% python3 -q
>>> import numpy as np
>>> from numpy import linalg as LA
>>> np.set_printoptions(precision=2, suppress=True, linewidth=100, floatmode="fixed")
>>> def rd(a):
...     return np.round(a, 2) + 0
... 
>>> K = np.loadtxt("arr.csv", delimiter=",")
>>> rd(K)
array([[0.33, 0.33, 0.33],
       [0.00, 1.00, 0.00],
       [0.25, 0.25, 0.50]])
>>> x = np.array([-1, -6, 6])
>>> rd(np.einsum("ij,j->i", K, x))
array([-0.33, -6.00,  1.25])
>>> rd(K @ (2 * x))
array([ -0.67, -12.00,   2.50])
>>> rd((K * x).sum(axis=1))
array([-0.33, -6.00,  1.25])
>>> rd(K @ np.eye(3)[0])
array([0.33, 0.00, 0.25])
>>> K @ np.ones(3)
array([1.00, 1.00, 1.00])
>>> w, vecs = LA.eig(K)
>>> rd(K @ vecs[:, 0] - w[0] * vecs[:, 0])
array([0.00, 0.00, 0.00])
>>> rd(np.prod(w))
np.float64(0.08)
>>> rd(w)
array([0.12, 0.72, 1.00])
>>> rd(np.sort(LA.eigvals(LA.inv(K))))
array([1.00, 1.39, 8.61])
>>> m1 = np.loadtxt("a.csv", delimiter=",")
>>> rd(m1)
array([[ 0.34, -0.92, -0.13, -0.13],
       [-0.92, -0.29, -0.18, -0.18],
       [-0.13, -0.18,  0.97, -0.03],
       [-0.13, -0.18, -0.03,  0.97]])
>>> # orthonormal columns
>>> rd(LA.eigvalsh(m1).min())
np.float64(-1.0)
>>> [round(float(LA.det(m1[:i, :i])), 2) + 0 for i in range(1, 5)]
[0.34, -0.95, -0.97, -1.0]
>>> r0 = np.array([0, 1, 2, 2])
>>> g = np.array([0, 1, 2, -3, 1])
>>> data = r0[:, None] + g[None, :]
>>> data
array([[ 0,  1,  2, -3,  1],
       [ 1,  2,  3, -2,  2],
       [ 2,  3,  4, -1,  3],
       [ 2,  3,  4, -1,  3]])
>>> w1 = np.array([[8, -8, 3, -2],
...     [-8, 8, 5, 0],
...     [4, -2, -8, -1],
...     [1, 1, 3, 5],
...     [-8, -9, -6, -7]])
>>> coef = np.array([3, -2, 1, 3])
>>> H = np.maximum(data @ w1 + coef, 0)
>>> LA.matrix_rank(H)
np.int64(0)
>>> H
array([[0, 0, 0, 0],
       [0, 0, 0, 0],
       [0, 0, 0, 0],
       [0, 0, 0, 0]])
>>> (H > 0).mean(axis=0)
array([0.00, 0.00, 0.00, 0.00])
>>> basis = np.array([[-3, -1, 3], [1, 3, -2], [-3, -1, -1], [-2, 2, 3]])
>>> w1 @ basis
array([[-37, -39,  31],
       [ 17,  27, -45],
       [ 12,  -4,  21],
       [-21,   9,  13],
       [ 47, -27, -21]])
>>> H @ basis
array([[0, 0, 0],
       [0, 0, 0],
       [0, 0, 0],
       [0, 0, 0]])
>>> (H @ basis).round(6).argmax(axis=1)
array([0, 0, 0, 0])
>>> U, sig, VT = LA.svd(data)
>>> rd(sig)
array([10.36,  2.75,  0.00,  0.00])
>>> np.argmax(sig[:-1] / (sig[1:] + 1e-6)) + 1
np.int64(2)
>>> Y = U[:, :2] @ np.diag(sig[:2]) @ VT[:2]
>>> LA.matrix_rank(data, rtol=0.05)
np.int64(2)
>>> LA.matrix_rank(Y)
np.int64(2)
>>> rd(LA.norm(data - Y) / LA.norm(data))
np.float64(0.0)
>>> F = np.load("sample16.npy")
>>> F
array([[ 0.00,  0.00, -2.00],
       [ 0.00,  0.00,  1.00],
       [-2.00,  1.00,  0.00]])
>>> # rank 2
>>> U, sig, VT = LA.svd(F)
>>> vecs = VT[:(sig > 1e-8).sum()]
>>> rng = np.random.default_rng(9431)
>>> x = F[1] + 2 * F[0] + rng.integers(2) * np.eye(3)[2]
>>> x
array([ 0.00,  0.00, -3.00])
>>> rd(LA.norm(x - vecs.T @ vecs @ x))
np.float64(0.0)
>>> LA.matrix_rank(np.vstack([F, x]))
np.int64(2)
>>> np.allclose(vecs.T @ vecs @ x, x)
True
